$ ipython --no-banner

In [1]: import numpy as np

In [2]: from numpy import linalg as LA

In [3]: np.set_printoptions(precision=2, suppress=True, linewidth=200)

In [4]: J = np.array([[-1, -2, -3], [-2, -1, -2], [-3, -2, -1]])

In [5]: J
Out[5]: 
array([[-1, -2, -3],
       [-2, -1, -2],
       [-3, -2, -1]])

In [6]: r0, g = J[0], J[2]

In [7]: r0 @ r0
Out[7]: np.int64(14)

In [8]: r0 @ g
Out[8]: np.int64(10)

In [9]: pr = (r0 @ g) / (r0 @ r0) * r0

In [10]: np.round(LA.norm(r0 + g) ** 2 + LA.norm(r0 - g) ** 2, 2)
Out[10]: np.float64(56.0)

In [11]: np.outer(r0, g)
Out[11]: 
array([[3, 2, 1],
       [6, 4, 2],
       [9, 6, 3]])

In [12]: print(np.einsum("ii->", J))
-3

In [13]: np.einsum("ij,ji->", J, J)
Out[13]: np.int64(37)

In [14]: r0 = np.array([2, 1, 2])

In [15]: rng = np.random.default_rng(47412)

In [16]: feats = np.outer(rng.normal(size=19), r0) + 0.05 * rng.normal(size=(19, 3))

In [17]: print(feats)
[[-0.4  -0.25 -0.45]
 [ 2.87  1.5   2.83]
 [ 2.4   1.21  2.38]
 [ 0.3   0.12  0.28]
 [-1.65 -0.89 -1.67]
 [-0.22 -0.2  -0.16]
 [-0.62 -0.33 -0.64]
 [ 3.64  1.72  3.58]
 [-5.91 -3.02 -5.91]
 [-3.86 -1.91 -3.89]
 [-1.3  -0.64 -1.3 ]
 [ 0.18 -0.07  0.18]
 [-2.77 -1.4  -2.83]
 [-2.72 -1.37 -2.6 ]
 [ 3.02  1.43  2.98]
 [-0.34 -0.16 -0.32]
 [-3.27 -1.65 -3.24]
 [-0.05  0.07 -0.02]
 [ 0.83  0.41  0.92]]

In [18]: cen = feats - feats.mean(axis=0)

In [19]: Uu, sig, Vt = LA.svd(cen, full_matrices=False)

In [20]: Vt[0] * np.sign(Vt[0, np.abs(Vt[0]).argmax()])
Out[20]: array([0.67, 0.33, 0.67])

In [21]: print(np.round(cen.mean(axis=0), 2) + 0)
[0. 0. 0.]

In [22]: np.searchsorted(np.cumsum(sig ** 2) / (sig ** 2).sum(), 0.9) + 1
Out[22]: np.int64(1)

In [23]: np.abs(Vt[-1])
Out[23]: array([0.72, 0.06, 0.69])

In [24]: print(LA.matrix_rank(cen))
3

In [25]: np.abs(Vt[0]).argmax()
Out[25]: np.int64(0)

In [26]: np.abs(Uu[:, 0]).argmax()
Out[26]: np.int64(8)

In [27]: print((np.sign(Uu[:, 0]) == np.sign(Uu[0, 0])).astype(int))
[1 1 1 1 0 1 0 1 0 0 0 1 0 0 1 1 0 1 1]

In [28]: Uu, sig, Vt = LA.svd(feats)

In [29]: sig
Out[29]: array([16.26,  0.26,  0.14])

In [30]: Y = Uu[:, :1] @ np.diag(sig[:1]) @ Vt[:1]

In [31]: np.round(np.abs(feats - Y).max(), 2)
Out[31]: np.float64(0.14)

In [32]: LA.matrix_rank(feats, rtol=0.05)
Out[32]: np.int64(1)

In [33]: print(LA.matrix_rank(Y))
1

In [34]: hat = feats @ LA.solve(feats.T @ feats, feats.T)

In [35]: round(float(np.trace(hat)), 2)
Out[35]: 3.0

In [36]: print(np.round(LA.eigvalsh(hat), 2) + 0)
[0. 0. 0. 0. 0. 0. 0. 0. 0. 0. 0. 0. 0. 0. 0. 0. 1. 1. 1.]

In [37]: A = np.loadtxt("run12.csv", delimiter=",")

In [38]: A
Out[38]: 
array([[-1.,  0., -2.,  2.],
       [ 0., -2.,  0., -1.],
       [ 0.,  0.,  1., -1.],
       [ 0.,  0.,  0.,  2.]])

In [39]: A @ A
Out[39]: 
array([[ 1.,  0.,  0.,  4.],
       [ 0.,  4.,  0.,  0.],
       [ 0.,  0.,  1., -3.],
       [ 0.,  0.,  0.,  4.]])

In [40]: round(float(np.abs(LA.eigvals(A)).max()), 2)
Out[40]: 2.0

In [41]: np.sort(np.abs(LA.eigvals(A)))
Out[41]: array([1., 1., 2., 2.])

In [42]: np.allclose(A @ A.T, A.T @ A)
Out[42]: False

In [43]: print((A + A.T) / 2)
[[-1.   0.  -1.   1. ]
 [ 0.  -2.   0.  -0.5]
 [-1.   0.   1.  -0.5]
 [ 1.  -0.5 -0.5  2. ]]

In [44]: (A - A.T) / 2
Out[44]: 
array([[ 0. ,  0. , -1. ,  1. ],
       [ 0. ,  0. ,  0. , -0.5],
       [ 1. ,  0. ,  0. , -0.5],
       [-1. ,  0.5,  0.5,  0. ]])

In [45]: LA.matrix_power(A - np.diag(np.diag(A)), 4)
Out[45]: 
array([[0., 0., 0., 0.],
       [0., 0., 0., 0.],
       [0., 0., 0., 0.],
       [0., 0., 0., 0.]])

In [46]: print([int(LA.matrix_rank(LA.matrix_power(A, p))) for p in range(1, 5)])
[4, 4, 4, 4]

In [47]: A @ A
Out[47]: 
array([[ 1.,  0.,  0.,  4.],
       [ 0.,  4.,  0.,  0.],
       [ 0.,  0.,  1., -3.],
       [ 0.,  0.,  0.,  4.]])

In [48]: print(LA.matrix_rank(A - A[0, 0] * np.eye(4)))
3

In [49]: evals, V = LA.eig(A)

In [50]: np.sort(LA.eigvals(A.T))
Out[50]: array([-2., -1.,  1.,  2.])

In [51]: np.sort(LA.eigvals(A @ A))
Out[51]: array([1., 1., 4., 4.])

In [52]: cen = feats - feats.mean(axis=0)

In [53]: V = LA.svd(cen)[2][:1]

In [54]: Y = cen - cen @ V.T @ V

In [55]: np.round(LA.norm(Y) / LA.norm(cen), 2)
Out[55]: np.float64(0.02)

In [56]: print(LA.norm(Y, axis=1).round(6).argmax())
11

In [57]: (cen @ V.T).std(axis=0)
Out[57]: array([3.65])

In [58]: np.cov(cen @ V.T, rowvar=False)
Out[58]: array(14.03)

In [59]: x = np.array([0, 4, -4, -3])

In [60]: rhs = A @ x

In [61]: b, lr = np.zeros(4), 1 / LA.norm(A, 2) ** 2

In [62]: for i in range(50):
    ...:     b -= lr * A.T @ (A @ b - rhs)
    ...:     if i % 10 == 0: print(i, round(LA.norm(A @ b - rhs), 2))
    ...: 
0 7.01
10 2.13
20 0.82
30 0.51
40 0.42

In [63]: b
Out[63]: array([-0.83,  3.98, -3.63, -2.97])

In [64]: F = np.array([[-1, 3, -1, 3, -1, 3],
    ...:     [0, 1, 0, 1, 0, 1],
    ...:     [2, 0, 2, 0, 2, 0],
    ...:     [-1, 3, -1, 3, -1, 3],
    ...:     [0, 1, 0, 1, 0, 1],
    ...:     [2, 0, 2, 0, 2, 0]])

In [65]: # null space of dimension 4

In [66]: idx = rng.permutation(6)

In [67]: idx
Out[67]: array([2, 4, 5, 1, 3, 0])

In [68]: Y = F[idx][:, idx]

In [69]: np.round(LA.det(Y), 2), np.round(LA.det(F[idx]), 2)
Out[69]: (np.float64(0.0), np.float64(0.0))

In [70]: np.diag(Y)
Out[70]: array([ 2,  0,  0,  1,  3, -1])

In [71]: np.allclose(F @ F.T, F.T @ F)
Out[71]: False

In [72]: (F - F.T) / 2
Out[72]: 
array([[ 0. ,  1.5, -1.5,  2. , -0.5,  0.5],
       [-1.5,  0. ,  0. , -1. , -0.5,  0.5],
       [ 1.5,  0. ,  0. ,  0.5,  1. , -1. ],
       [-2. ,  1. , -0.5,  0. , -1. ,  1.5],
       [ 0.5,  0.5, -1. ,  1. ,  0. , -0.5],
       [-0.5, -0.5,  1. , -1.5,  0.5,  0. ]])

In [73]: LA.matrix_power(F, 4)
Out[73]: 
array([[ 50, 200,  50, 200,  50, 200],
       [ 25, 100,  25, 100,  25, 100],
       [ 50, 200,  50, 200,  50, 200],
       [ 50, 200,  50, 200,  50, 200],
       [ 25, 100,  25, 100,  25, 100],
       [ 50, 200,  50, 200,  50, 200]])

In [74]: np.trace(F)
Out[74]: np.int64(5)

In [75]: np.allclose(F, F.T)
Out[75]: False
